$ python -q
>>> import numpy as np
>>> import numpy.linalg as la
>>> np.set_printoptions(precision=2, suppress=True, linewidth=200)
>>> def tidy(a):
...     return np.round(a, 2) + 0
... 
>>> K = np.load("run5.npy")
>>> tidy(K)
array([[ 0.87,  0.55,  0.15,  1.71],
       [-1.74,  0.04,  0.52,  0.83],
       [ 0.11,  1.42,  1.26, -0.62],
       [-0.44,  1.3 , -1.46, -0.07]])
>>> w1 = np.array([[2, -2, -6, 3], [-1, 4, -4, -6], [-1, -6, -7, -7], [4, 3, 2, 2]])
>>> beta = np.array([1, 8, 5, 0])
>>> H = np.maximum(K @ w1 + beta, 0)
>>> (H > 0).astype(int)
array([[1, 1, 0, 1],
       [1, 1, 1, 0],
       [0, 1, 0, 0],
       [1, 1, 1, 1]])
>>> la.matrix_rank(H)
np.int64(4)
>>> Z = np.array([[2, 1], [2, 0], [2, -1], [-2, -1]])
>>> print(tidy(H @ Z))
[[ 39.72   7.16]
 [ 49.38 -13.07]
 [  8.1    0.  ]
 [ 68.25 -13.46]]
>>> print(w1 @ Z)
[[-18   5]
 [ 10   9]
 [-14  13]
 [ 14   0]]
>>> (H @ Z).round(6).argmax(axis=1)
array([0, 0, 0, 0])
>>> hat = np.triu(np.array([[0, 3, 1, -3], [-1, 0, 5, -4], [0, 1, -4, -4], [2, -5, -1, -5]]), 1) + np.eye(4)
>>> out = hat @ K @ la.inv(hat)
>>> tidy(np.poly(out))
array([  1. ,  -2.1,   0. ,   8.4, -16. ])
>>> tidy(np.trace(out)), tidy(np.trace(K))
(np.float64(2.1), np.float64(2.1))
>>> tidy(la.svd(K, compute_uv=False))
array([2., 2., 2., 2.])
>>> rng = np.random.default_rng(6046)
>>> labels = rng.permutation(4)
>>> labels
array([2, 1, 3, 0])
>>> out = K[labels][:, labels]
>>> tidy(np.trace(out))
np.float64(2.1)
>>> tidy(np.diag(out))
array([ 1.26,  0.04, -0.07,  0.87])
>>> print(tidy(np.sort(np.abs(la.eigvals(out)))))
[2. 2. 2. 2.]
>>> out = np.array([[-3, 3, 0], [2, -2, -3], [-2, -3, 3]])
>>> Z = np.array([[2]])
>>> X = np.block([[out, np.array([[3], [3], [1]])], [np.zeros((1, 3)), Z]])
>>> X
array([[-3.,  3.,  0.,  3.],
       [ 2., -2., -3.,  3.],
       [-2., -3.,  3.,  1.],
       [ 0.,  0.,  0.,  2.]])
>>> Q, Rm = la.qr(X)
>>> print(Q.shape, Rm.shape)
(4, 4) (4, 4)
>>> tidy(abs(Rm[0, 0])), tidy(la.norm(X[:, 0]))
(np.float64(4.12), np.float64(4.12))
>>> tidy(Rm)
array([[ 4.12, -1.7 , -2.91, -1.21],
       [ 0.  ,  4.37, -1.82, -0.47],
       [ 0.  ,  0.  ,  2.5 , -4.16],
       [ 0.  ,  0.  ,  0.  ,  2.  ]])
>>> tidy(Q @ Rm)
array([[-3.,  3.,  0.,  3.],
       [ 2., -2., -3.,  3.],
       [-2., -3.,  3.,  1.],
       [ 0.,  0.,  0.,  2.]])
>>> tidy(np.abs(np.diag(Rm)))
array([4.12, 4.37, 2.5 , 2.  ])
>>> print(np.allclose(Rm.T @ Rm, X.T @ X))
True
>>> print(np.trace(Q @ Q.T))
4.0
>>> f = np.array([1, 1, 0])
>>> np.polyval(f, X[2])
array([ 2.,  6., 12.,  2.])
>>> evals, evecs = la.eig(X)
>>> tidy(evals)
array([ 4.85, -5.  , -1.85,  2.  ])
>>> J = np.array([[2, 0, 0, 0], [0, 0, 0, 0], [0, 0, -1, 0], [0, 0, 0, -1]])
>>> J
array([[ 2,  0,  0,  0],
       [ 0,  0,  0,  0],
       [ 0,  0, -1,  0],
       [ 0,  0,  0, -1]])
>>> U, sv, vt = la.svd(J)
>>> evecs = vt[:(sv > 1e-8).sum()]
>>> x = J[3] + 5 * J[0] + rng.integers(2) * np.eye(4)[0]
>>> x
array([11.,  0.,  0., -1.])
>>> np.diag(evecs.T @ evecs)
array([1., 0., 1., 1.])
>>> np.allclose(evecs.T @ evecs @ x, x)
True
>>> tidy(la.pinv(J))
array([[ 0.5,  0. ,  0. ,  0. ],
       [ 0. ,  0. ,  0. ,  0. ],
       [ 0. ,  0. , -1. ,  0. ],
       [ 0. ,  0. ,  0. , -1. ]])
>>> J.T @ J
array([[4, 0, 0, 0],
       [0, 0, 0, 0],
       [0, 0, 1, 0],
       [0, 0, 0, 1]])
>>> W0 = np.array([[0, 0, 0, 0], [3, 6, -1, -2], [0, 0, 0, 0], [2, 4, -2, -4]])
>>> # null space of dimension 2
>>> U, sv, vt = la.svd(W0)
>>> tidy(sv)
array([9.24, 2.17, 0.  , 0.  ])
>>> print(np.argmax(sv[:-1] / (sv[1:] + 1e-6)) + 1)
2
>>> out = U[:, :2] @ np.diag(sv[:2]) @ vt[:2]
>>> tidy(out)
array([[ 0.,  0.,  0.,  0.],
       [ 3.,  6., -1., -2.],
       [ 0.,  0.,  0.,  0.],
       [ 2.,  4., -2., -4.]])
>>> la.matrix_rank(out)
np.int64(2)
